% python3 -q
>>> import numpy as np
>>> np.set_printoptions(precision=1, suppress=True, linewidth=160)
>>> def rnd(a):
...     return np.round(a, 1) + 0
... 
>>> C = np.array([[-2.0, 0.2, 0.9], [0.2, 0.3, -0.9]])
>>> rng = np.random.default_rng(128)
>>> E = np.array([[5, 3],
...     [2, -5],
...     [5, 0],
...     [0, -3],
...     [4, 2],
...     [3, 0],
...     [3, 4],
...     [-3, 5],
...     [-2, 2],
...     [-5, -4],
...     [3, -4],
...     [5, -2]]) @ C + 0.1 * rng.normal(size=(12, 3))
>>> rnd(E)
array([[ -9.4,   1.7,   1.7],
       [ -4.9,  -0.9,   6.3],
       [ -9.9,   1.1,   4.5],
       [ -0.5,  -0.8,   2.9],
       [ -7.6,   1.3,   1.7],
       [ -6. ,   0.5,   2.8],
       [ -5.3,   1.8,  -1. ],
       [  7.1,   0.9,  -7.1],
       [  4.4,   0.1,  -3.7],
       [  9.4,  -2.2,  -0.9],
       [ -6.9,  -0.6,   6.3],
       [-10.4,   0.4,   6.3]])
>>> r0, g = E[3], E[9]
>>> rnd(r0 @ g)
np.float64(-5.9)
>>> p = (r0 @ g) / (r0 @ r0) * r0
>>> rnd(np.outer(r0, g))
array([[-5. ,  1.2,  0.5],
       [-7.2,  1.7,  0.7],
       [27. , -6.3, -2.6]])
>>> C = E[[8, 3]].astype(float)
>>> for _ in range(4):
...     labels = np.linalg.norm(E[:, None] - C, axis=-1).argmin(axis=1)
...     C = np.array([E[labels == j].mean(axis=0) for j in range(2)])
... 
>>> labels
array([1, 1, 1, 1, 1, 1, 1, 0, 0, 0, 1, 1])
>>> np.abs(C[1] - C[0]).argmax()
np.int64(0)
>>> proj = E @ np.linalg.solve(E.T @ E, E.T)
>>> rnd(np.linalg.eigvalsh(proj))
array([0., 0., 0., 0., 0., 0., 0., 0., 0., 1., 1., 1.])
>>> rnd(proj)
array([[ 0.3, -0.1,  0. , -0.2,  0.2,  0.1,  0.2, -0.1,  0.1, -0.2,  0.1,  0.1],
       [-0.1,  0.3,  0.2,  0.2, -0.1,  0. , -0.1, -0.1, -0.2,  0.1,  0.2,  0.1],
       [ 0. ,  0.2,  0.4,  0.2,  0.1,  0. ,  0.1,  0.1, -0.2, -0.2,  0. ,  0.1],
       [-0.2,  0.2,  0.2,  0.3, -0.1, -0.1, -0.1,  0.1, -0.2,  0. ,  0. ,  0. ],
       [ 0.2, -0.1,  0.1, -0.1,  0.1,  0.1,  0.1, -0.1,  0. , -0.2,  0. ,  0.1],
       [ 0.1,  0. ,  0. , -0.1,  0.1,  0.1,  0. , -0.2,  0. , -0.1,  0.1,  0.1],
       [ 0.2, -0.1,  0.1, -0.1,  0.1,  0. ,  0.2,  0.1,  0. , -0.2, -0.1,  0. ],
       [-0.1, -0.1,  0.1,  0.1, -0.1, -0.2,  0.1,  0.5,  0. , -0.1, -0.3, -0.2],
       [ 0.1, -0.2, -0.2, -0.2,  0. ,  0. ,  0. ,  0. ,  0.2,  0.1,  0. , -0.1],
       [-0.2,  0.1, -0.2,  0. , -0.2, -0.1, -0.2, -0.1,  0.1,  0.3,  0.1, -0.1],
       [ 0.1,  0.2,  0. ,  0. ,  0. ,  0.1, -0.1, -0.3,  0. ,  0.1,  0.2,  0.2],
       [ 0.1,  0.1,  0.1,  0. ,  0.1,  0.1,  0. , -0.2, -0.1, -0.1,  0.2,  0.2]])
>>> np.allclose(proj @ proj, proj)
True
>>> rnd(np.trace(proj))
np.float64(3.0)
>>> rnd(proj @ E[:, 0])
array([ -9.4,  -4.9,  -9.9,  -0.5,  -7.6,  -6. ,  -5.3,   7.1,   4.4,   9.4,  -6.9, -10.4])
>>> left, sigma, Vt = np.linalg.svd(E)
>>> np.argmax(sigma[:-1] / (sigma[1:] + 1e-6)) + 1
np.int64(2)
>>> out = left[:, :2] @ np.diag(sigma[:2]) @ Vt[:2]
>>> rnd(np.linalg.norm(E - out, 2)), rnd(sigma[2])
(np.float64(0.3), np.float64(0.3))
>>> rnd(out)
array([[ -9.3,   1.8,   1.7],
       [ -5. ,  -1. ,   6.2],
       [-10. ,   1. ,   4.4],
       [ -0.6,  -0.9,   2.8],
       [ -7.6,   1.4,   1.7],
       [ -6. ,   0.5,   2.8],
       [ -5.3,   1.8,  -1. ],
       [  7.1,   0.8,  -7.2],
       [  4.5,   0.2,  -3.7],
       [  9.4,  -2.1,  -0.9],
       [ -6.9,  -0.5,   6.3],
       [-10.4,   0.4,   6.3]])
>>> rnd(np.abs(E - out).max())
np.float64(0.1)
>>> np.linalg.matrix_rank(E, rtol=0.05)
np.int64(2)
>>> rnd(np.linalg.norm(E - out) / np.linalg.norm(E))
np.float64(0.0)
>>> rank = np.linalg.matrix_rank(out)
>>> rank
np.int64(2)
>>> N = np.linalg.svd(out)[2][rank:].T
>>> np.linalg.matrix_rank(out.T @ out), np.linalg.matrix_rank(out @ out.T)
(np.int64(2), np.int64(2))
>>> [int(np.linalg.matrix_rank(out[:i])) for i in range(1, len(out) + 1)]
[1, 2, 2, 2, 2, 2, 2, 2, 2, 2, 2, 2]
>>> rnd(N @ N.T)
array([[0.1, 0.2, 0.1],
       [0.2, 0.8, 0.3],
       [0.1, 0.3, 0.1]])
